% python3 -q
>>> import numpy as np
>>> from numpy import linalg as LA
>>> np.set_printoptions(suppress=True, linewidth=120)
>>> def rnd(a):
...     return np.round(a, 1) + 0
... 
>>> m1 = np.loadtxt("x.csv", delimiter=",")
>>> m1
array([[-2., -2., -2., -2.],
       [ 2., -2.,  2., -2.],
       [-2., -2., -2., -2.],
       [ 2., -2.,  2., -2.]])
>>> rnd(LA.svd(m1, compute_uv=False))
array([5.7, 5.7, 0. , 0. ])
>>> m1.shape
(4, 4)
>>> np.unravel_index(np.abs(m1).argmax(), m1.shape)
(np.int64(0), np.int64(0))
>>> np.argsort(-LA.norm(m1, axis=0).round(6), kind="stable")[:3]
array([0, 1, 2])
>>> LA.cond(m1) > 100
np.True_
>>> rnd(LA.norm(m1, 2) / LA.norm(m1))
np.float64(0.7)
>>> [round(float(x), 1) for x in LA.svd(m1, compute_uv=False)[:3]]
[5.7, 5.7, 0.0]
>>> (m1 - m1.T) / 2
array([[ 0., -2.,  0., -2.],
       [ 2.,  0.,  2.,  0.],
       [ 0., -2.,  0., -2.],
       [ 2.,  0.,  2.,  0.]])
>>> np.trace(m1)
np.float64(-8.0)
>>> rnd(np.sort(np.abs(LA.eigvals(m1))))
array([0. , 0. , 5.7, 5.7])
>>> np.allclose(m1 @ m1.T, m1.T @ m1)
True
>>> np.allclose(m1, m1.T)
False
>>> (m1 + m1.T) / 2
array([[-2.,  0., -2.,  0.],
       [ 0., -2.,  0., -2.],
       [-2.,  0., -2.,  0.],
       [ 0., -2.,  0., -2.]])
>>> left, sig, Vt = LA.svd(m1)
>>> rnd(sig)
array([5.7, 5.7, 0. , 0. ])
>>> out = left[:, :2] @ np.diag(sig[:2]) @ Vt[:2]
>>> LA.matrix_rank(m1, rtol=0.05)
np.int64(2)
>>> LA.matrix_rank(out)
np.int64(2)
>>> rnd(LA.norm(m1 - out) / LA.norm(m1))
np.float64(0.0)
>>> rnd(out)
array([[-2., -2., -2., -2.],
       [ 2., -2.,  2., -2.],
       [-2., -2., -2., -2.],
       [ 2., -2.,  2., -2.]])
>>> P = np.triu(np.array([[2, 3, 4, 4], [0, 5, 0, 3], [2, 3, 2, 4], [2, 0, 1, 3]]), 1) + np.eye(4)
>>> out = P @ m1 @ LA.inv(P)
>>> P @ m1 - m1 @ P
array([[  6., -16.,  14.,   0.],
       [  6., -12.,  -2., -16.],
       [  8.,  -2.,  16.,  14.],
       [  0.,  -6.,  -8., -10.]])
>>> LA.matrix_rank(out)
np.int64(2)
>>> np.trace(out), np.trace(m1)
(np.float64(-8.0), np.float64(-8.0))
>>> out
array([[  4., -36., -12., 116.],
       [  8., -32., -24., 152.],
       [  6., -28., -18., 122.],
       [  2.,  -8.,  -6.,  38.]])
>>> rnd(LA.det(out))
np.float64(0.0)
